% ipython --no-banner

In [1]: import numpy as np

In [2]: from numpy import linalg as LA

In [3]: np.set_printoptions(precision=2, suppress=True, linewidth=160)

In [4]: def rd(a):
   ...:     return np.round(a, 2) + 0
   ...: 

In [5]: arr = np.load("w.npy")

In [6]: arr
Out[6]: 
array([[-1.,  0.,  0.,  0.,  0.,  0.,  0.,  0.],
       [ 0., -1., -2.,  1., -2.,  1.,  1.,  1.],
       [ 0., -2., -2.,  2., -2.,  2.,  2., -2.],
       [ 0.,  0., -1., -2.,  0., -2.,  1.,  1.],
       [ 0., -1., -1.,  1.,  1., -1., -1.,  2.],
       [ 0., -1., -2.,  0.,  0.,  0., -1.,  2.],
       [ 0.,  0.,  2., -2.,  2.,  2.,  2.,  1.],
       [ 0.,  2.,  0.,  0., -2., -1.,  2.,  1.]])

In [7]: (LA.matrix_power((arr != 0) + (arr.T != 0) + np.eye(8), 8) > 0).astype(int)
Out[7]: 
array([[1, 0, 0, 0, 0, 0, 0, 0],
       [0, 1, 1, 1, 1, 1, 1, 1],
       [0, 1, 1, 1, 1, 1, 1, 1],
       [0, 1, 1, 1, 1, 1, 1, 1],
       [0, 1, 1, 1, 1, 1, 1, 1],
       [0, 1, 1, 1, 1, 1, 1, 1],
       [0, 1, 1, 1, 1, 1, 1, 1],
       [0, 1, 1, 1, 1, 1, 1, 1]])

In [8]: np.flatnonzero(LA.matrix_power((arr != 0) + (arr.T != 0) + np.eye(8), 8)[1])
Out[8]: array([1, 2, 3, 4, 5, 6, 7])

In [9]: left, s, Vt = LA.svd(arr, full_matrices=False)

In [10]: left.shape, s.shape, Vt.shape
Out[10]: ((8, 8), (8,), (8, 8))

In [11]: rd(s / s[0])
Out[11]: array([1.  , 0.79, 0.68, 0.6 , 0.35, 0.2 , 0.16, 0.04])

In [12]: (s > 1e-8).sum()
Out[12]: np.int64(8)

In [13]: rd(np.abs(Vt[0]))
Out[13]: array([0.  , 0.32, 0.53, 0.48, 0.52, 0.23, 0.17, 0.2 ])

In [14]: rd(left.T @ arr @ Vt.T)
Out[14]: 
array([[6.41, 0.  , 0.  , 0.  , 0.  , 0.  , 0.  , 0.  ],
       [0.  , 5.06, 0.  , 0.  , 0.  , 0.  , 0.  , 0.  ],
       [0.  , 0.  , 4.35, 0.  , 0.  , 0.  , 0.  , 0.  ],
       [0.  , 0.  , 0.  , 3.82, 0.  , 0.  , 0.  , 0.  ],
       [0.  , 0.  , 0.  , 0.  , 2.24, 0.  , 0.  , 0.  ],
       [0.  , 0.  , 0.  , 0.  , 0.  , 1.31, 0.  , 0.  ],
       [0.  , 0.  , 0.  , 0.  , 0.  , 0.  , 1.  , 0.  ],
       [0.  , 0.  , 0.  , 0.  , 0.  , 0.  , 0.  , 0.26]])
